% python3 -q
>>> import numpy as np
>>> import numpy.linalg as la
>>> np.set_printoptions(precision=1, suppress=True, linewidth=160)
>>> m1 = np.load("x.npy")
>>> print(m1)
[[ 2  0  0  0  0]
 [ 0  1  0  0  0]
 [ 0  0 -1  0  0]
 [ 0  0  0  0  0]
 [ 0  0  0  0  0]]
>>> print(la.pinv(m1))
[[ 0.5  0.   0.   0.   0. ]
 [ 0.   1.   0.   0.   0. ]
 [ 0.   0.  -1.   0.   0. ]
 [ 0.   0.   0.   0.   0. ]
 [ 0.   0.   0.   0.   0. ]]
>>> print(la.svd(m1, compute_uv=False))
[2. 1. 1. 0. 0.]
>>> vals, evecs = la.eigh(m1)
>>> print(evecs.T @ evecs)
[[1. 0. 0. 0. 0.]
 [0. 1. 0. 0. 0.]
 [0. 0. 1. 0. 0.]
 [0. 0. 0. 1. 0.]
 [0. 0. 0. 0. 1.]]
>>> print(la.eigvalsh(m1 @ m1))
[0. 0. 1. 1. 4.]
>>> print(np.abs(evecs[:, -1]))
[1. 0. 0. 0. 0.]
>>> print(np.abs(evecs[:, -1]).round(6).argmax())
0
>>> print(vals)
[-1.  0.  0.  1.  2.]
>>> r = la.matrix_rank(m1)
>>> print(r)
3
>>> N = la.svd(m1)[2][r:].T
>>> print(la.matrix_rank(m1.T @ m1), la.matrix_rank(m1 @ m1.T))
3 3
>>> print(np.allclose(m1 @ N, 0))
True
>>> print([int(la.matrix_rank(m1[:i])) for i in range(1, len(m1) + 1)])
[1, 2, 3, 3, 3]
>>> print(N @ N.T)
[[0. 0. 0. 0. 0.]
 [0. 0. 0. 0. 0.]
 [0. 0. 0. 0. 0.]
 [0. 0. 0. 1. 0.]
 [0. 0. 0. 0. 1.]]
>>> print([int(la.matrix_rank(m1[:, :j + 1])) for j in range(5)])
[1, 2, 3, 3, 3]
>>> left, sig, Vh = la.svd(m1)
>>> print(sig)
[2. 1. 1. 0. 0.]
>>> print(np.argmax(sig[:-1] / (sig[1:] + 1e-6)) + 1)
3
>>> out = left[:, :3] @ np.diag(sig[:3]) @ Vh[:3]
>>> print(la.matrix_rank(out))
3
>>> print(la.matrix_rank(m1, rtol=0.05))
3
>>> try:
...     la.inv(m1)
... except la.LinAlgError as e:
...     print("failed:", e)
... 
failed: Singular matrix
>>> print(la.lstsq(m1[:-1].T, m1[-1])[2])
3
>>> print(round(np.trace(la.pinv(m1) @ m1), 1))
3.0
>>> print(m1 @ la.pinv(m1) @ m1)
[[ 2.  0.  0.  0.  0.]
 [ 0.  1.  0.  0.  0.]
 [ 0.  0. -1.  0.  0.]
 [ 0.  0.  0.  0.  0.]
 [ 0.  0.  0.  0.  0.]]
>>> arr = np.array([[2.2, -2.6, -0.1],
...     [1.0, -1.2, 0.0],
...     [0.0, 0.0, 0.2],
...     [1.0, -1.2, 0.1],
...     [2.4, -2.5, 0.1],
...     [1.2, -1.2, -0.1],
...     [2.2, -2.2, 0.1],
...     [2.3, -2.3, 0.0],
...     [0.0, 0.1, 0.0],
...     [0.2, -0.1, 0.1],
...     [2.2, -2.3, 0.0],
...     [1.0, -1.3, 0.1],
...     [-0.1, 0.0, -0.1]])
>>> x0 = np.array([7, 6, -9])
>>> y = arr @ x0
>>> b, lr = np.zeros(3), 1 / la.norm(arr, 2) ** 2
>>> for i in range(8):
...     b -= lr * arr.T @ (arr @ b - y)
...     if i % 2 == 0: print(i, round(la.norm(arr @ b - y), 1))
... 
0 4.0
2 4.0
4 4.0
6 4.0
>>> print(round(float(la.cond(arr)), 1))
25.6
>>> print(la.norm(arr, axis=0))
[5.5 5.9 0.3]
>>> print(round(float(la.norm(arr, "nuc")), 1))
8.7
>>> print(la.norm(arr, axis=1).argmax())
4
>>> print(arr[1] @ arr[2])
0.0
>>> print(round(float(la.norm(arr, 1)), 1), np.round(la.norm(arr, np.inf), 1))
17.0 5.0
>>> basis = arr[[6, 4]].astype(float)
>>> for _ in range(7):
...     labels = la.norm(arr[:, None] - basis, axis=-1).argmin(axis=1)
...     basis = np.array([arr[labels == j].mean(axis=0) for j in range(2)])
... 
>>> print(labels)
[1 0 0 0 1 0 1 1 0 0 1 0 0]
>>> print(basis.round(1) + 0)
[[ 0.5 -0.6  0. ]
 [ 2.3 -2.4  0. ]]
>>> print(np.bincount(labels))
[8 5]
>>> print(la.matrix_rank(m1))
3
>>> print(m1 - m1[0])
[[ 0  0  0  0  0]
 [-2  1  0  0  0]
 [-2  0 -1  0  0]
 [-2  0  0  0  0]
 [-2  0  0  0  0]]
>>> print(m1.sum(axis=1))
[ 2  1 -1  0  0]
>>> print(np.abs(m1).max())
2
>>> np.zeros(5, 5)
Traceback (most recent call last):
  File "<python-input-51>", line 1, in <module>
    np.zeros(5, 5)
    ~~~~~~~~^^^^^^
TypeError: Cannot interpret '5' as a data type
>>> print(np.diff(m1, axis=0))
[[-2  1  0  0  0]
 [ 0 -1 -1  0  0]
 [ 0  0  1  0  0]
 [ 0  0  0  0  0]]
>>> print(m1.mean(axis=0))
[ 0.4  0.2 -0.2  0.   0. ]
>>> print(np.round(la.norm(m1), 1))
2.4
>>> la.rank(m1)
Traceback (most recent call last):
  File "<python-input-55>", line 1, in <module>
    la.rank(m1)
    ^^^^^^^
AttributeError: module 'numpy.linalg' has no attribute 'rank'
>>> m1[5]
Traceback (most recent call last):
  File "<python-input-56>", line 1, in <module>
    m1[5]
    ~~^^^
IndexError: index 5 is out of bounds for axis 0 with size 5
>>> M = np.loadtxt("run10.csv", delimiter=",")
>>> print(M)
[[ 0.1 -0.2  0.1 -0.2]
 [-0.2  0.3 -0.2  0.3]
 [ 0.1 -0.2  0.2 -0.3]
 [-0.2  0.3 -0.3  0.4]]
>>> print(M.shape)
(4, 4)
>>> print(round(la.norm(M), 1))
1.0
>>> print(np.round(M.mean(axis=0), 1) + 0)
[0.  0.1 0.  0.1]
>>> print(M.sum(axis=1))
[-0.1  0.2 -0.2  0.3]
>>> print(np.round(M - M[0], 1) + 0)
[[ 0.   0.   0.   0. ]
 [-0.3  0.4 -0.4  0.5]
 [ 0.  -0.1  0.1 -0.1]
 [-0.3  0.5 -0.4  0.6]]
>>> print(np.round(np.abs(M).max(), 1))
0.4
>>> print(la.matrix_rank(M))
1
>>> print(M.sum(axis=0))
[-0.1  0.2 -0.2  0.3]
>>> f, r1 = M[3], M[0]
>>> print(np.round(f @ r1, 1))
-0.2
>>> print(round(float(f @ f), 1))
0.4
>>> pr = (f @ r1) / (f @ f) * f
>>> print(pr)
[ 0.1 -0.2  0.1 -0.2]
>>> print((r1 - pr) @ f)
0.0
>>> print(np.round(np.outer(f, r1), 1) + 0)
[[ 0.   0.   0.   0. ]
 [ 0.  -0.1  0.  -0.1]
 [ 0.   0.   0.   0.1]
 [ 0.  -0.1  0.1 -0.1]]
>>> print(la.matrix_rank(np.outer(f, r1)))
1
>>> print(np.abs(np.diag(la.qr(M)[1])) > 1e-9)
[ True False False False]
>>> print(np.unique(M.round(6), axis=0).shape)
(4, 4)
>>> print(np.allclose(M[:-1].T @ la.lstsq(M[:-1].T, M[-1])[0], M[-1]))
True
>>> print(la.lstsq(M[:-1].T, M[-1])[2])
1
>>> rng = np.random.default_rng(781)
>>> labels = rng.permutation(4)
>>> print(labels)
[2 3 1 0]
>>> out = M[labels][:, labels]
>>> print(round(float(la.det(out)), 1), np.round(la.det(M[labels]), 1))
-0.0 0.0
>>> print(np.allclose(out, M))
False
>>> print(np.diag(out))
[0.2 0.4 0.3 0.1]
>>> print(np.round(np.sort(np.abs(la.eigvals(out))), 1) + 0)
[0. 0. 0. 1.]
>>> X = np.load("sample16.npy")
>>> print(X)
[[2. 0. 3. 9.]
 [2. 0. 0. 0.]
 [2. 2. 1. 3.]
 [0. 0. 0. 3.]]
>>> x0 = np.array([0, 1, -5, -5])
>>> print(np.sign((X @ x0).round(6)))
[-1.  0. -1. -1.]
>>> print(X * x0)
[[  0.   0. -15. -45.]
 [  0.   0.  -0.  -0.]
 [  0.   2.  -5. -15.]
 [  0.   0.  -0. -15.]]
>>> print(X @ x0)
[-60.   0. -18. -15.]
>>> print(X @ (2 * x0))
[-120.    0.  -36.  -30.]
>>> P = np.triu(np.array([[1, 0, 3, 0], [2, 2, 3, 1], [2, 2, 3, 0], [0, 0, 0, 0]]), 1) + np.eye(4)
>>> out = P @ X @ la.inv(P)
>>> print(np.trace(out), np.trace(X))
6.0 6.0
>>> print(P @ X - X @ P)
[[  6.   6.  -3.   9.]
 [  6.   6.  -3.  12.]
 [  0.   0. -12.  -2.]
 [  0.   0.   0.   0.]]
>>> print(out)
[[  8.   6. -36.  12.]
 [  8.   6. -39.   6.]
 [  2.   2. -11.   1.]
 [  0.   0.   0.   3.]]
>>> print(np.round(np.poly(out), 1) + 0)
[ 1. -6.  5.  0. 36.]
>>> print(X[1] @ X[0])
4.0
>>> print(la.norm(X, axis=1).argmax())
0
>>> print(round(la.norm(X, 1), 1), round(la.norm(X, np.inf), 1))
15.0 14.0
>>> print(la.norm(X, axis=1))
[9.7 2.  4.2 3. ]
>>> print(round(float(la.norm(X, 2)), 1))
10.7
>>> x0 = np.array([2, 1, 0, 3])
>>> y = X @ x0
>>> b, lr = np.zeros(4), 1 / la.norm(X, 2) ** 2
>>> for i in range(30):
...     b -= lr * X.T @ (X @ b - y)
...     if i % 10 == 0: print(i, round(la.norm(X @ b - y), 1))
... 
0 3.6
10 2.0
20 1.2
>>> print(round(la.cond(X), 1))
12.4
>>> K = np.load("a.npy")
>>> print(K)
[[ 9.  2. -2.  2. -4.]
 [ 2.  6. -1.  1. -2.]
 [-2. -1.  6. -1.  2.]
 [ 2.  1. -1.  6. -2.]
 [-4. -2.  2. -2.  9.]]
>>> print(np.round(la.eigvals(K).sum().real, 1))
36.0
>>> print(np.round(la.det(2 * K), 1), round(la.det(K), 1))
320000.0 10000.0
>>> print(np.einsum("ii->", K))
36.0
>>> print(la.eigvals(K))
[ 5. 16.  5.  5.  5.]
>>> print(round(float(la.det(K[::-1])), 1))
10000.0
>>> print(np.round(la.det(K.T), 1))
10000.0
>>> print(np.einsum("ij,ji->", K, K))
356.0
>>> x0 = np.array([4, 7, 7, -6, -2])
>>> y = K @ x0
>>> b, lr = np.zeros(5), 1 / la.norm(K, 2) ** 2
>>> for i in range(6):
...     b -= lr * K.T @ (K @ b - y)
...     if i % 2 == 0: print(i, round(la.norm(K @ b - y), 1))
... 
0 55.4
2 45.1
4 36.7
>>> print(round(la.cond(K), 1))
3.2
>>> print(b)
[ 2.4  3.5  2.9 -2.5 -1.5]
>>> L = la.cholesky(K)
>>> print(L)
[[ 3.   0.   0.   0.   0. ]
 [ 0.7  2.4  0.   0.   0. ]
 [-0.7 -0.2  2.3  0.   0. ]
 [ 0.7  0.2 -0.2  2.3  0. ]
 [-1.3 -0.5  0.4 -0.4  2.6]]
>>> print(np.diag(L) ** 2)
[9.  5.6 5.5 5.5 6.7]
>>> print(np.unravel_index(np.abs(L).argmax(), L.shape))
(np.int64(0), np.int64(0))
>>> print(round(float(la.norm(L)), 1))
6.0
>>> print(la.matrix_rank(L))
5
>>> print(L - L[0])
[[ 0.   0.   0.   0.   0. ]
 [-2.3  2.4  0.   0.   0. ]
 [-3.7 -0.2  2.3  0.   0. ]
 [-2.3  0.2 -0.2  2.3  0. ]
 [-4.3 -0.5  0.4 -0.4  2.6]]
>>> print(np.count_nonzero(L))
15
>>> print(L.shape)
(5, 5)
>>> np.zeros(5, 5)
Traceback (most recent call last):
  File "<python-input-134>", line 1, in <module>
    np.zeros(5, 5)
    ~~~~~~~~^^^^^^
TypeError: Cannot interpret '5' as a data type
>>> print(np.diff(L, axis=0))
[[-2.3  2.4  0.   0.   0. ]
 [-1.3 -2.6  2.3  0.   0. ]
 [ 1.3  0.5 -2.6  2.3  0. ]
 [-2.  -0.7  0.6 -2.7  2.6]]
>>> print(L.mean(axis=0))
[0.5 0.4 0.5 0.4 0.5]
>>> vals, evecs = la.eigh(K)
>>> print(la.eigvalsh(K @ K))
[ 25.  25.  25.  25. 256.]
>>> print(np.round(evecs.T @ evecs, 1) + 0)
[[1. 0. 0. 0. 0.]
 [0. 1. 0. 0. 0.]
 [0. 0. 1. 0. 0.]
 [0. 0. 0. 1. 0.]
 [0. 0. 0. 0. 1.]]
>>> print((vals > 1e-8).sum(), (vals < -1e-8).sum())
5 0
>>> print(la.svd(K, compute_uv=False))
[16.  5.  5.  5.  5.]
>>> out = np.array([[3, 0, 2, -2], [0, 0, 0, 1], [-2, 2, -3, 3], [2, -1, 0, -1]])
>>> F = out - out.T
>>> print(F)
[[ 0  0  4 -4]
 [ 0  0 -2  2]
 [-4  2  0  3]
 [ 4 -2 -3  0]]
>>> left, sig, Vh = la.svd(F)
>>> evecs = Vh[:(sig > 1e-8).sum()]
>>> x0 = F[0] + 3 * F[2] + rng.integers(2) * np.eye(4)[1]
>>> print(x0)
[-12.   6.   4.   5.]
>>> print(np.allclose(evecs.T @ evecs @ x0, x0))
True
>>> print(evecs.T @ evecs)
[[ 0.7 -0.3 -0.2 -0.2]
 [-0.3  0.2  0.1  0.1]
 [-0.2  0.1  0.6 -0.4]
 [-0.2  0.1 -0.4  0.6]]
>>> print(np.round(la.norm(x0 - evecs.T @ evecs @ x0), 1))
0.0
>>> print(la.matrix_rank(np.vstack([F, x0])))
2
>>> print(np.diag(evecs.T @ evecs))
[0.7 0.2 0.6 0.6]
